$ python3 -q
>>> import numpy as np
>>> import numpy.linalg as la
>>> np.set_printoptions(suppress=True, linewidth=200)
>>> X = np.load("arr.npy")
>>> print(X.round(3))
[[-0.149  0.706 -0.158  0.368  0.276  0.159  0.283 -0.208 -0.196 -0.237]
 [-0.478 -0.106 -0.143 -0.131 -0.253  0.105  0.434 -0.483  0.197  0.433]
 [-0.03  -0.649 -0.131  0.322  0.49   0.12   0.069 -0.257 -0.355 -0.074]
 [-0.627  0.075  0.083 -0.264  0.306 -0.217 -0.063  0.433 -0.377  0.223]
 [ 0.06  -0.091 -0.119  0.181 -0.6    0.284  0.259  0.341 -0.563  0.018]
 [ 0.179  0.067 -0.514  0.384  0.155 -0.047 -0.087  0.32   0.224  0.604]
 [-0.09   0.121  0.251  0.373 -0.265 -0.259 -0.556 -0.4   -0.299  0.281]
 [ 0.388  0.042 -0.034 -0.137  0.029 -0.725  0.451 -0.128 -0.266  0.106]
 [-0.179 -0.128  0.553  0.557 -0.032 -0.194  0.343  0.271  0.321 -0.037]
 [ 0.358  0.133  0.531 -0.158  0.263  0.435  0.136 -0.038 -0.153  0.495]]
>>> cov = X.T @ X
>>> np.round(np.diag(cov), 3)
array([1., 1., 1., 1., 1., 1., 1., 1., 1., 1.])
>>> cov.round(3) + 0
array([[1., 0., 0., 0., 0., 0., 0., 0., 0., 0.],
       [0., 1., 0., 0., 0., 0., 0., 0., 0., 0.],
       [0., 0., 1., 0., 0., 0., 0., 0., 0., 0.],
       [0., 0., 0., 1., 0., 0., 0., 0., 0., 0.],
       [0., 0., 0., 0., 1., 0., 0., 0., 0., 0.],
       [0., 0., 0., 0., 0., 1., 0., 0., 0., 0.],
       [0., 0., 0., 0., 0., 0., 1., 0., 0., 0.],
       [0., 0., 0., 0., 0., 0., 0., 1., 0., 0.],
       [0., 0., 0., 0., 0., 0., 0., 0., 1., 0.],
       [0., 0., 0., 0., 0., 0., 0., 0., 0., 1.]])
>>> np.allclose(cov, cov.T)
True
>>> np.round(la.eigvalsh(cov)[::-1], 3)
array([1., 1., 1., 1., 1., 1., 1., 1., 1., 1.])
>>> A2 = X / np.sqrt((X ** 2).mean(axis=1, keepdims=True))
>>> np.round(la.norm(A2, axis=1), 3)
array([3.162, 3.162, 3.162, 3.162, 3.162, 3.162, 3.162, 3.162, 3.162, 3.162])
>>> A2[9].round(3)
array([ 1.133,  0.422,  1.68 , -0.501,  0.833,  1.376,  0.43 , -0.121, -0.483,  1.564])
>>> la.matrix_rank(X - X.mean(axis=1, keepdims=True))
np.int64(9)
>>> x0 = np.array([3, 2, 3, 0, 2, 0, 1, 2, 3, 2])
>>> round(la.det(X), 3)
np.float64(-1.0)
>>> np.round(X.T @ (X @ x0), 3) + 0
array([3., 2., 3., 0., 2., 0., 1., 2., 3., 2.])
>>> np.round(np.abs(la.eigvals(X)), 3)
array([1., 1., 1., 1., 1., 1., 1., 1., 1., 1.])
>>> rng = np.random.default_rng(24240)
>>> lab = rng.permutation(10)
>>> lab
array([1, 0, 5, 6, 2, 3, 8, 4, 9, 7])
>>> A2 = X[lab][:, lab]
>>> np.allclose(A2, X)
False
>>> A2.round(3)
array([[-0.106, -0.478,  0.105,  0.434, -0.143, -0.131,  0.197, -0.253,  0.433, -0.483],
       [ 0.706, -0.149,  0.159,  0.283, -0.158,  0.368, -0.196,  0.276, -0.237, -0.208],
       [ 0.067,  0.179, -0.047, -0.087, -0.514,  0.384,  0.224,  0.155,  0.604,  0.32 ],
       [ 0.121, -0.09 , -0.259, -0.556,  0.251,  0.373, -0.299, -0.265,  0.281, -0.4  ],
       [-0.649, -0.03 ,  0.12 ,  0.069, -0.131,  0.322, -0.355,  0.49 , -0.074, -0.257],
       [ 0.075, -0.627, -0.217, -0.063,  0.083, -0.264, -0.377,  0.306,  0.223,  0.433],
       [-0.128, -0.179, -0.194,  0.343,  0.553,  0.557,  0.321, -0.032, -0.037,  0.271],
       [-0.091,  0.06 ,  0.284,  0.259, -0.119,  0.181, -0.563, -0.6  ,  0.018,  0.341],
       [ 0.133,  0.358,  0.435,  0.136,  0.531, -0.158, -0.153,  0.263,  0.495, -0.038],
       [ 0.042,  0.388, -0.725,  0.451, -0.034, -0.137, -0.266,  0.029,  0.106, -0.128]])
>>> arr = np.loadtxt("block8.csv", delimiter=",")
>>> arr
array([[-0.445, -2.   ,  0.332, -1.445,  0.   , -2.223,  0.777, -0.668, -2.668, -0.668],
       [ 2.511, -2.   ,  4.767,  1.511,  0.   , -0.744,  2.256,  3.767,  1.767,  3.767],
       [-0.541, -2.   ,  0.189, -1.541,  0.   , -2.27 ,  0.73 , -0.811, -2.811, -0.811],
       [-0.078, -2.   ,  0.883, -1.078,  0.   , -2.039,  0.961, -0.117, -2.117, -0.117],
       [ 0.684, -2.   ,  2.026, -0.316,  0.   , -1.658,  1.342,  1.026, -0.974,  1.026],
       [ 1.534, -2.   ,  3.302,  0.534,  0.   , -1.233,  1.767,  2.302,  0.302,  2.302],
       [-0.625, -2.   ,  0.063, -1.625,  0.   , -2.312,  0.688, -0.937, -2.937, -0.937],
       [ 1.685, -2.   ,  3.527,  0.685,  0.   , -1.158,  1.842,  2.527,  0.527,  2.527],
       [-1.294, -2.   , -0.941, -2.294,  0.   , -2.647,  0.353, -1.941, -3.941, -1.941],
       [-0.949, -2.   , -0.423, -1.949,  0.   , -2.474,  0.526, -1.423, -3.423, -1.423],
       [-0.095, -2.   ,  0.858, -1.095,  0.   , -2.047,  0.953, -0.142, -2.142, -0.142],
       [-0.522, -2.   ,  0.218, -1.522,  0.   , -2.261,  0.739, -0.782, -2.782, -0.782],
       [-2.359, -2.   , -2.538, -3.359,  0.   , -3.179, -0.179, -3.538, -5.538, -3.538],
       [ 0.977, -2.   ,  2.466, -0.023,  0.   , -1.511,  1.489,  1.466, -0.534,  1.466],
       [-1.071, -2.   , -0.607, -2.071,  0.   , -2.536,  0.464, -1.607, -3.607, -1.607],
       [ 0.404, -2.   ,  1.607, -0.596,  0.   , -1.798,  1.202,  0.607, -1.393,  0.607],
       [-1.575, -2.   , -1.362, -2.575,  0.   , -2.787,  0.213, -2.362, -4.362, -2.362],
       [ 0.103, -2.   ,  1.155, -0.897,  0.   , -1.948,  1.052,  0.155, -1.845,  0.155],
       [ 1.071, -2.   ,  2.606,  0.071,  0.   , -1.465,  1.535,  1.606, -0.394,  1.606],
       [ 1.07 , -2.   ,  2.605,  0.07 ,  0.   , -1.465,  1.535,  1.605, -0.395,  1.605],
       [ 2.321, -2.   ,  4.481,  1.321,  0.   , -0.84 ,  2.16 ,  3.481,  1.481,  3.481],
       [-0.469, -2.   ,  0.297, -1.469,  0.   , -2.234,  0.766, -0.703, -2.703, -0.703],
       [-0.99 , -2.   , -0.484, -1.99 ,  0.   , -2.495,  0.505, -1.484, -3.484, -1.484],
       [ 4.793, -2.   ,  8.19 ,  3.793,  0.   ,  0.397,  3.397,  7.19 ,  5.19 ,  7.19 ],
       [-1.809, -2.   , -1.714, -2.809,  0.   , -2.905,  0.095, -2.714, -4.714, -2.714],
       [ 3.091, -2.   ,  5.637,  2.091,  0.   , -0.454,  2.546,  4.637,  2.637,  4.637],
       [ 2.307, -2.   ,  4.46 ,  1.307,  0.   , -0.847,  2.153,  3.46 ,  1.46 ,  3.46 ],
       [ 1.431, -2.   ,  3.146,  0.431,  0.   , -1.285,  1.715,  2.146,  0.146,  2.146],
       [ 0.651, -2.   ,  1.977, -0.349,  0.   , -1.674,  1.326,  0.977, -1.023,  0.977],
       [ 0.01 , -2.   ,  1.015, -0.99 ,  0.   , -1.995,  1.005,  0.015, -1.985,  0.015],
       [ 0.737, -2.   ,  2.105, -0.263,  0.   , -1.632,  1.368,  1.105, -0.895,  1.105],
       [-1.714, -2.   , -1.571, -2.714,  0.   , -2.857,  0.143, -2.571, -4.571, -2.571],
       [-1.761, -2.   , -1.641, -2.761,  0.   , -2.88 ,  0.12 , -2.641, -4.641, -2.641],
       [ 1.261, -2.   ,  2.892,  0.261,  0.   , -1.369,  1.631,  1.892, -0.108,  1.892],
       [ 2.751, -2.   ,  5.127,  1.751,  0.   , -0.624,  2.376,  4.127,  2.127,  4.127]])
>>> U, s, vt = la.svd(arr)
>>> s.round(3) + 0
array([32.208, 22.2  ,  0.003,  0.002,  0.   ,  0.   ,  0.   ,  0.   ,  0.   ,  0.   ])
>>> A2 = U[:, :2] @ np.diag(s[:2]) @ vt[:2]
>>> round(la.norm(arr - A2, 2), 3), np.round(s[2], 3)
(np.float64(0.003), np.float64(0.003))
>>> la.matrix_rank(arr, rtol=0.05)
np.int64(2)
>>> la.matrix_rank(A2)
np.int64(2)
